$ python -q
>>> import numpy as np
>>> np.set_printoptions(suppress=True, linewidth=100)
>>> def tidy(a):
...     return np.round(a, 1) + 0
... 
>>> feats = np.array([[2, -2, 1, -1], [2, -2, 1, -1], [0, 0, 3, -3], [0, 0, 3, -3]])
>>> # rows 0 and 1 are equal
>>> np.argsort(-np.linalg.norm(feats, axis=0).round(6), kind="stable")[:3]
array([2, 3, 0])
>>> [round(float(x), 1) for x in np.linalg.svd(feats, compute_uv=False)[:3]]
[6.5, 3.7, 0.0]
>>> tidy(np.linalg.norm(feats, 2) / np.linalg.norm(feats))
np.float64(0.9)
>>> tidy(np.trace(np.linalg.pinv(feats) @ feats))
np.float64(2.0)
>>> np.abs(np.diag(np.linalg.qr(feats)[1])) > 1e-9
array([ True, False,  True, False])
>>> tidy(feats @ np.linalg.pinv(feats) @ feats)
array([[ 2., -2.,  1., -1.],
       [ 2., -2.,  1., -1.],
       [ 0.,  0.,  3., -3.],
       [ 0.,  0.,  3., -3.]])
>>> tidy(np.linalg.eigvals(feats))
array([0.+0.j, 0.+0.j, 0.+0.j, 0.+0.j])
>>> np.kron(np.eye(2, dtype=int), feats)
array([[ 2, -2,  1, -1,  0,  0,  0,  0],
       [ 2, -2,  1, -1,  0,  0,  0,  0],
       [ 0,  0,  3, -3,  0,  0,  0,  0],
       [ 0,  0,  3, -3,  0,  0,  0,  0],
       [ 0,  0,  0,  0,  2, -2,  1, -1],
       [ 0,  0,  0,  0,  2, -2,  1, -1],
       [ 0,  0,  0,  0,  0,  0,  3, -3],
       [ 0,  0,  0,  0,  0,  0,  3, -3]])
